$ python3 -q
>>> import numpy as np
>>> np.set_printoptions(precision=1, suppress=True, linewidth=100, legacy="1.25")
>>> m1 = np.load("run14.npy")
>>> m1
array([[ 0, -1,  2,  1],
       [ 0,  0, -2,  1],
       [ 0,  0,  0, -2],
       [ 0,  0,  0,  0]])
>>> # null space of dimension 1
>>> U, sigma, vt = np.linalg.svd(m1, full_matrices=False)
>>> sigma / sigma[0]
array([1. , 0.8, 0.2, 0. ])
>>> np.cumsum(sigma ** 2) / np.sum(sigma ** 2)
array([0.6, 1. , 1. , 1. ])
>>> (sigma > 1e-8).sum()
3
>>> np.abs(vt[0])
array([0. , 0.3, 1. , 0.1])
>>> [round(float(x), 1) for x in np.linalg.svd(m1, compute_uv=False)[:3]]
[2.9, 2.5, 0.6]
>>> np.argsort(-np.linalg.norm(m1, axis=0).round(6), kind="stable")[:3]
array([2, 3, 1])
>>> np.linalg.matrix_rank(m1, rtol=0.1)
3
>>> U, sigma, vt = np.linalg.svd(m1)
>>> V = vt[:(sigma > 1e-8).sum()]
>>> rng = np.random.default_rng(6746)
>>> x = m1[0] + 4 * m1[2] + rng.integers(2) * np.eye(4)[2]
>>> x
array([ 0., -1.,  3., -7.])
>>> round(float(np.linalg.norm(x - V.T @ V @ x)), 1)
0.0
>>> np.diag(V.T @ V)
array([0., 1., 1., 1.])
>>> J = np.loadtxt("data.csv", delimiter=",")
>>> J
array([[0., 0., 1., 1.],
       [0., 0., 0., 0.],
       [1., 0., 0., 0.],
       [1., 0., 0., 0.]])
>>> M2 = J + rng.integers(-2, 3, (4, 2)) @ rng.integers(-2, 3, (2, 4))
>>> M2
array([[ 1.,  2., -2.,  1.],
       [ 0.,  4., -4.,  2.],
       [ 0.,  0.,  1.,  1.],
       [ 5., -4.,  0., -6.]])
>>> M2 - J
array([[ 1.,  2., -3.,  0.],
       [ 0.,  4., -4.,  2.],
       [-1.,  0.,  1.,  1.],
       [ 4., -4.,  0., -6.]])
>>> np.abs(M2 - J).sum(axis=1)
array([ 6., 10.,  3., 14.])
>>> print(np.linalg.matrix_rank(M2 - J, tol=1e-8))
2
>>> np.argsort(-np.linalg.norm(J, axis=0).round(6), kind="stable")[:3]
array([0, 2, 3])
>>> np.linalg.matrix_rank(J, rtol=0.1)
2
>>> np.abs(np.diag(np.linalg.qr(J)[1])) > 1e-9
array([ True, False,  True, False])
>>> np.einsum("ij,ji->", m1, m1)
0
>>> np.linalg.eigvals(m1)
array([0., 0., 0., 0.])
>>> np.poly(m1)
array([1., 0., 0., 0., 0.])
>>> np.einsum("ii->", m1)
0
>>> K = np.array([[-7.8, 11.3], [1.1, -1.6], [-14.1, 2.1], [8.1, 16.2]])
>>> x = np.array([-2, 1])
>>> target = K @ x
>>> print(np.linalg.solve(K.T @ K, K.T @ target))
[-2.  1.]
>>> target
array([26.9, -3.8, 30.3,  0. ])
>>> target = target + 0.1 * rng.normal(size=4)
>>> target
array([27. , -3.7, 30.3, -0.1])
>>> beta, *_ = np.linalg.lstsq(K, target)
>>> beta.round()
array([-2.,  1.])
>>> round(float(np.linalg.norm(target - K @ beta)), 1)
0.2
>>> E = np.loadtxt("sample18.csv", delimiter=",")
>>> E
array([[ 2.5,  0.1,  1. ],
       [ 2.4, -0.2,  1.7],
       [-0.9,  2. ,  0.4],
       [-4. ,  2.9,  0.5],
       [-1.7,  3.6, -0.6],
       [-0.8,  3.3, -3.5],
       [-1.6,  2.3, -2.2],
       [ 0.7, -1.8,  2.1],
       [ 2.8, -1. ,  1.7],
       [ 3.7,  0. ,  0.8],
       [ 2.9, -0.5,  1. ],
       [ 0.4,  3.5,  0.9],
       [-4.2,  2.3, -1.2],
       [ 3.7,  1.3,  0.8],
       [-2.8,  3.2, -1.4],
       [-4.4,  1.9,  0.4],
       [ 2. , -1. ,  1.6],
       [-0.5,  3.8, -1.1],
       [-0.3,  2.8,  0.2],
       [-2.6,  3.7, -2.9],
       [ 1.1, -0.7,  1.8],
       [ 3.3,  0.8,  0.5],
       [ 2.7,  0.6,  1.9],
       [-0.9,  4.1, -2.4]])
>>> gram = np.cov(E, rowvar=False)
>>> gram.shape
(3, 3)
>>> np.corrcoef(E.T)
array([[ 1. , -0.7,  0.6],
       [-0.7,  1. , -0.8],
       [ 0.6, -0.8,  1. ]])
>>> np.argwhere(np.triu(np.abs(np.corrcoef(E.T)) > 0.8, 1))
array([], shape=(0, 2), dtype=int64)
>>> print(round(float(np.corrcoef(E[:, 0], E[:, 1])[0, 1]), 1))
-0.7
>>> np.polyfit(E[:, 0], E[:, 1], 1)
array([-0.5,  1.6])
>>> np.argsort(-E.std(axis=0).round(6), kind="stable")
array([0, 1, 2])
>>> np.linalg.eigvalsh(gram)[::-1]
array([10.1,  2. ,  0.6])
>>> np.median(E, axis=0)
array([0.1, 1.9, 0.5])
>>> r0 = np.array([-2, 3, 0, -2]) + 0.5
>>> M = np.eye(4) - 2 * np.outer(r0, r0) / (r0 @ r0)
>>> M
array([[ 0.7,  0.6,  0.1, -0.3],
       [ 0.6, -0.4, -0.2,  0.6],
       [ 0.1, -0.2,  1. ,  0.1],
       [-0.3,  0.6,  0.1,  0.7]])
>>> # columns are unit length and at right angles
>>> r0, g = M[2], M[0]
>>> round(r0 @ g, 1)
0.0
>>> pr = (r0 @ g) / (r0 @ r0) * r0
>>> print(np.linalg.matrix_rank(np.outer(r0, g)))
1
>>> pr.round(1) + 0
array([0., 0., 0., 0.])
>>> vals, V = np.linalg.eig(M)
>>> np.round(M @ V[:, 0] - vals[0] * V[:, 0], 1) + 0
array([0., 0., 0., 0.])
>>> np.sort(np.linalg.eigvals(M.T))
array([-1.,  1.,  1.,  1.])
>>> try:
...     np.linalg.cholesky(M)
... except np.linalg.LinAlgError as e:
...     print(e)
... 
Matrix is not positive definite
>>> [round(float(np.linalg.det(M[:i, :i])), 2) + 0 for i in range(1, 5)]
[0.74, -0.71, -0.74, -1.0]
>>> print(round(float(np.linalg.eigvalsh(M).min()), 1))
-1.0
>>> x = np.array([2, 2, 1, 3])
>>> target = M @ x
>>> target
array([2., 2., 1., 3.])
>>> print(np.round(np.linalg.solve(M, M[:, 1]), 1) + 0)
[0. 1. 0. 0.]
>>> np.linalg.solve(M, target)
array([2., 2., 1., 3.])
>>> P = np.triu(np.array([[2, 0, 1, 2], [2, 2, 3, 3], [1, 2, 2, 2], [2, 3, 3, 1]]), 1) + np.eye(4)
>>> M2 = P @ M @ np.linalg.inv(P)
>>> round(float(np.linalg.det(M2)), 1)
-1.0
>>> M2
array([[ 0.3,  1.6, -4. ,  3.8],
       [ 0.1,  0.8,  0.5, -0.5],
       [-0.4,  1. , -1.5,  2.4],
       [-0.3,  0.6, -1.5,  2.4]])
>>> print(np.round(np.poly(M2), 1) + 0)
[ 1. -2.  0.  2. -1.]
>>> A = np.load("w.npy")
>>> A
array([[4, 3, 3, 1],
       [5, 4, 4, 2],
       [6, 5, 5, 3]])
>>> rank = np.linalg.matrix_rank(A)
>>> rank
2
>>> N = np.linalg.svd(A)[2][rank:].T
>>> N @ N.T
array([[ 0.4, -0.3, -0.3,  0.2],
       [-0.3,  0.7, -0.3, -0.2],
       [-0.3, -0.3,  0.7, -0.2],
       [ 0.2, -0.2, -0.2,  0.1]])
>>> np.allclose(A @ N, 0)
True
>>> [int(np.linalg.matrix_rank(A[:i])) for i in range(1, len(A) + 1)]
[1, 2, 2]
>>> np.linalg.matrix_rank(A.T @ A), np.linalg.matrix_rank(A @ A.T)
(2, 2)
>>> N.shape
(4, 2)
>>> [int(np.linalg.matrix_rank(A[:, :j + 1])) for j in range(4)]
[1, 2, 2, 2]
>>> U, sigma, vt = np.linalg.svd(A)
>>> np.argmax(sigma[:-1] / (sigma[1:] + 1e-6)) + 1
2
>>> sigma.round(1) + 0
array([13.8,  0.8,  0. ])
>>> M2 = U[:, :2] @ np.diag(sigma[:2]) @ vt[:2]
>>> np.linalg.matrix_rank(M2)
2
>>> np.round(np.abs(A - M2).max(), 1)
0.0
>>> M2
array([[4., 3., 3., 1.],
       [5., 4., 4., 2.],
       [6., 5., 5., 3.]])
>>> round(np.linalg.norm(A - M2, 2), 1), round(sigma[2], 1)
(0.0, 0.0)
>>> np.linalg.matrix_rank(A, rtol=0.05)
2
